$ python3 -q
>>> import numpy as np
>>> from numpy import linalg as LA
>>> np.set_printoptions(precision=2, suppress=True, linewidth=100)
>>> q, _ = LA.qr(np.array([[0.3, 1.0, -0.1, 0.1],
...     [-1.5, 0.2, -0.8, 0.7],
...     [0.3, 0.2, 1.3, 1.5],
...     [0.3, 0.5, -0.7, 0.3]]))
>>> K = 4 * q
>>> K
array([[-0.76, -3.4 , -0.24, -1.95],
       [ 3.78, -1.13, -0.34,  0.56],
       [-0.76, -0.61, -3.45,  1.78],
       [-0.76, -1.66,  1.99,  2.95]])
>>> q, Rm = LA.qr(K)
>>> np.trace(q @ q.T)
np.float64(4.0)
>>> np.abs(np.diag(Rm))
array([4., 4., 4., 4.])
>>> np.allclose(Rm.T @ Rm, K.T @ K)
True
>>> np.kron(np.eye(2, dtype=int), K)
array([[-0.76, -3.4 , -0.24, -1.95, -0.  , -0.  , -0.  , -0.  ],
       [ 3.78, -1.13, -0.34,  0.56,  0.  , -0.  , -0.  ,  0.  ],
       [-0.76, -0.61, -3.45,  1.78, -0.  , -0.  , -0.  ,  0.  ],
       [-0.76, -1.66,  1.99,  2.95, -0.  , -0.  ,  0.  ,  0.  ],
       [-0.  , -0.  , -0.  , -0.  , -0.76, -3.4 , -0.24, -1.95],
       [ 0.  , -0.  , -0.  ,  0.  ,  3.78, -1.13, -0.34,  0.56],
       [-0.  , -0.  , -0.  ,  0.  , -0.76, -0.61, -3.45,  1.78],
       [-0.  , -0.  ,  0.  ,  0.  , -0.76, -1.66,  1.99,  2.95]])
>>> np.round(LA.det(K.T), 2)
np.float64(-256.0)
>>> round(LA.eigvals(K).sum().real, 2)
np.float64(-2.38)
>>> round(np.einsum("ij,ji->", K, K), 2)
np.float64(5.68)
>>> np.round(np.poly(K), 2) + 0
array([   1.  ,    2.38,    0.  ,  -38.13, -256.  ])
>>> np.round(np.einsum("ii->", K), 2)
np.float64(-2.38)
>>> LA.eigvals(K)
array([ 4.  +0.j  , -1.19+3.82j, -1.19-3.82j, -4.  +0.j  ])
>>> round(LA.det(K[::-1]), 2)
np.float64(-256.0)
